$ ipython --no-banner

In [1]: import numpy as np

In [2]: np.set_printoptions(precision=1, suppress=True, linewidth=100, legacy="1.25")

In [3]: def tidy(a):
   ...:     return np.round(a, 1) + 0
   ...: 

In [4]: X = np.load("layer14.npy")

In [5]: X
Out[5]: 
array([[ 0.3,  1.8, -1.1,  1.3],
       [ 1.7,  4.8, -3.1,  3.6],
       [-0.3,  0. ,  0. ,  0. ],
       [-0.4,  0.6, -0.3,  0.8],
       [ 0.6,  0.6, -0.7,  0.7],
       [ 1.1,  3.1, -2.4,  2.6],
       [-0.5, -1.5,  0.3, -0.6],
       [-2.5, -6.5,  4.7, -4.7],
       [ 0.3,  1.5, -1.2,  0.9],
       [ 0.1,  1.4, -0.6,  0.7]])

In [6]: Xs = (X - X.mean(axis=0)) / X.std(axis=0)

In [7]: np.argwhere(np.abs(Xs) > 2)
Out[7]: 
array([[7, 0],
       [7, 1],
       [7, 2],
       [7, 3]])

In [8]: tidy(Xs.std(axis=0))
Out[8]: array([1., 1., 1., 1.])

In [9]: c = np.linalg.lstsq(np.delete(Xs, 3, axis=1), Xs[:, 3])[0]

In [10]: np.abs(c).argmax()
Out[10]: 1

In [11]: tidy(c)
Out[11]: array([ 0. ,  0.5, -0.5])

In [12]: tidy(1 - np.var(Xs[:, 3] - np.delete(Xs, 3, axis=1) @ c))
Out[12]: 1.0

In [13]: P = X @ np.linalg.solve(X.T @ X, X.T)

In [14]: tidy(np.linalg.eigvalsh(P))
Out[14]: array([0., 0., 0., 0., 0., 0., 1., 1., 1., 1.])

In [15]: np.allclose(P @ P, P)
Out[15]: True

In [16]: tidy(np.linalg.norm(X, 2) / np.linalg.norm(X))
Out[16]: 1.0

In [17]: np.linalg.cond(X) > 100
Out[17]: False

In [18]: z = X[:, 0] > np.median(X[:, 0])

In [19]: f = X[z].mean(axis=0) - X[~z].mean(axis=0)

In [20]: (((X - X.mean(axis=0)) @ f > 0) == z).mean()
Out[20]: 0.9

In [21]: z.astype(int)
Out[21]: array([1, 1, 0, 0, 1, 1, 0, 0, 1, 0])

In [22]: ((X - X.mean(axis=0)) @ f > 0).astype(int)
Out[22]: array([1, 1, 0, 0, 1, 1, 0, 0, 1, 1])

In [23]: Xs = X - X.mean(axis=0)

In [24]: Uu, sig, Vt = np.linalg.svd(Xs, full_matrices=False)

In [25]: tidy(np.abs(Vt[-1]))
Out[25]: array([0.3, 0.2, 0.6, 0.7])

In [26]: tidy((sig ** 2).sum() ** 2 / (sig ** 4).sum())
Out[26]: 1.0

In [27]: tidy(Vt[0] * np.sign(Vt[0, np.abs(Vt[0]).argmax()]))
Out[27]: array([ 0.2,  0.7, -0.5,  0.5])

In [28]: np.abs(Vt[0]).argmax()
Out[28]: 1

In [29]: tidy(sig)
Out[29]: array([13.2,  0.9,  0.6,  0.5])

In [30]: tidy(sig ** 2 / (sig ** 2).sum())
Out[30]: array([1., 0., 0., 0.])

In [31]: arr = np.loadtxt("run10.csv", delimiter=",")

In [32]: arr
Out[32]: 
array([[42., 42., 30., 20.],
       [ 4.,  0., 12., 12.],
       [25., 34.,  9.,  0.],
       [ 1.,  3.,  3.,  0.],
       [20., 19., 18., 13.],
       [11.,  3., 21., 22.],
       [ 0.,  0.,  0.,  0.],
       [ 0.,  0.,  6.,  9.],
       [ 0.,  0.,  6.,  6.],
       [41., 43., 27., 16.],
       [21., 28.,  9.,  0.],
       [ 0.,  0.,  3.,  4.],
       [28., 31., 18.,  9.]])

In [33]: Xs = (arr - arr.mean(axis=0)) / arr.std(axis=0)

In [34]: np.argwhere(np.abs(Xs) > 2)
Out[34]: array([], shape=(0, 2), dtype=int64)

In [35]: tidy(Xs.std(axis=0))
Out[35]: array([1., 1., 1., 1.])

In [36]: c = np.linalg.lstsq(np.delete(Xs, 2, axis=1), Xs[:, 2])[0]

In [37]: tidy(1 - np.var(Xs[:, 2] - np.delete(Xs, 2, axis=1) @ c))
Out[37]: 1.0

In [38]: np.abs(c).argmax()
Out[38]: 0

In [39]: K = np.load("m.npy")

In [40]: K
Out[40]: 
array([[ 1.3,  4.4,  3.3,  1.2],
       [ 0.1, -0.1,  2.7, -0.4],
       [ 5.4,  6.5,  7.3,  3.4],
       [-1.7,  0. ,  1.6, -2.3],
       [-1.1, -2.9,  1.4, -0.8],
       [-2.9, -0.1, -1.1, -0.5],
       [-2.8, -2.3,  0.1, -2.3],
       [-4.2, -3. , -2. , -1.9],
       [ 0.2, -0.6,  2.4,  0.2],
       [-2.9, -4.6,  0.9, -3.6],
       [-4.5, -2.5, -1. , -4. ],
       [-4.3,  0.4, -1.7, -2.4],
       [ 1.1, -0.1,  4.1, -0.4],
       [ 2.2,  0.1,  4.3,  1.5],
       [-3.1, -1.6, -0.6, -1.8],
       [ 4.2,  4.5,  6.4,  2.3],
       [ 9.3,  2.7,  8.7,  9.1],
       [-0.9,  2. ,  1.3, -0.2],
       [ 7.2,  6.5,  7.3,  7.1],
       [-2.9, -0.7,  0.5, -3. ],
       [ 5.3,  5.8,  6.2,  4.8],
       [ 1.8,  6.1,  2.6,  3.3]])

In [41]: Q, V = np.linalg.qr(arr[:, :2])[0], np.linalg.qr(arr[:, 2:])[0]

In [42]: sig = np.linalg.svd(Q.T @ V, compute_uv=False)

In [43]: tidy(sig)
Out[43]: array([1. , 0.9])

In [44]: A = np.load("a.npy")

In [45]: A
Out[45]: 
array([[ 1.5, -0.9,  0.8],
       [-0.8, -0.5, -0.2],
       [-8.5, -4.5, -3. ],
       [-0.9,  1.7, -0.4],
       [-0.3,  1.4, -0.4],
       [-0.7,  0.4,  0.5],
       [ 1.2, -2.4, -0.8],
       [-0.4, -1.2,  0.8],
       [ 0. ,  0. ,  1.3],
       [-1.4,  0.2, -0.2],
       [-0.5, -1.2, -0.7],
       [-0.9,  0. ,  0.2]])

In [46]: z = A[:, 0] > np.median(A[:, 0])

In [47]: f = A[z].mean(axis=0) - A[~z].mean(axis=0)

In [48]: ((A - A.mean(axis=0)) @ f > 0).astype(int)
Out[48]: array([1, 1, 0, 0, 1, 1, 1, 1, 1, 0, 1, 1])

In [49]: tidy((((A - A.mean(axis=0)) @ f > 0) == z).mean())
Out[49]: 0.8
